% ipython --no-banner

In [1]: import numpy as np

In [2]: import numpy.linalg as la

In [3]: np.set_printoptions(precision=3, suppress=True, linewidth=100, floatmode="fixed")

In [4]: def tidy(a):
   ...:     return np.round(a, 3) + 0
   ...: 

In [5]: W0 = np.loadtxt("case13.csv", delimiter=",")

In [6]: W0
Out[6]: 
array([[-1.700, -0.400,  2.200,  1.000, -0.100, -1.500],
       [ 0.000,  0.100,  0.600,  1.400,  0.000, -5.500],
       [-0.200, -1.100,  1.400,  0.100, -1.400,  4.000],
       [ 0.600, -0.400,  0.300, -0.800,  2.100, -2.500],
       [-0.300,  0.900,  0.900, -0.500, -1.600,  6.000],
       [ 0.100,  1.200, -0.200,  0.900,  0.200, -7.500],
       [-0.400, -2.500,  0.000, -1.200,  0.500,  4.500],
       [ 1.500,  0.700,  1.800, -0.200,  1.200, -3.000],
       [ 2.100, -0.600,  0.300, -0.800,  0.900,  2.000],
       [ 0.400, -0.800, -0.100,  0.100,  0.200,  4.500],
       [-0.200,  1.100, -0.600,  0.600, -0.300,  1.000]])

In [7]: W1 = np.array([[3, -1, -3],
   ...:     [2, -1, 0],
   ...:     [-1, 2, 0],
   ...:     [-1, 1, 0],
   ...:     [-3, 3, 0],
   ...:     [1, -3, -2]])

In [8]: c = np.array([-3, -3, -2])

In [9]: hid = np.maximum(W0 @ W1 + c, 0)

In [10]: (hid > 0).astype(int)
Out[10]: 
array([[0, 1, 1],
       [0, 1, 1],
       [1, 0, 0],
       [0, 1, 1],
       [1, 0, 0],
       [0, 1, 1],
       [0, 0, 0],
       [0, 1, 0],
       [1, 0, 0],
       [1, 0, 0],
       [1, 0, 0]])

In [11]: Z = np.array([[-2, 0], [2, -1], [1, -1]])

In [12]: print(tidy(hid @ Z))
[[ 23.500 -14.800]
 [ 41.000 -25.000]
 [ -1.800   0.000]
 [ 22.000 -11.600]
 [-16.600   0.000]
 [ 51.300 -32.000]
 [  0.000   0.000]
 [ 21.600 -10.800]
 [ -3.800   0.000]
 [ -1.000   0.000]
 [ -1.000   0.000]]

In [13]: (hid @ Z).round(6).argmax(axis=1)
Out[13]: array([0, 0, 1, 0, 1, 0, 0, 0, 1, 1, 1])
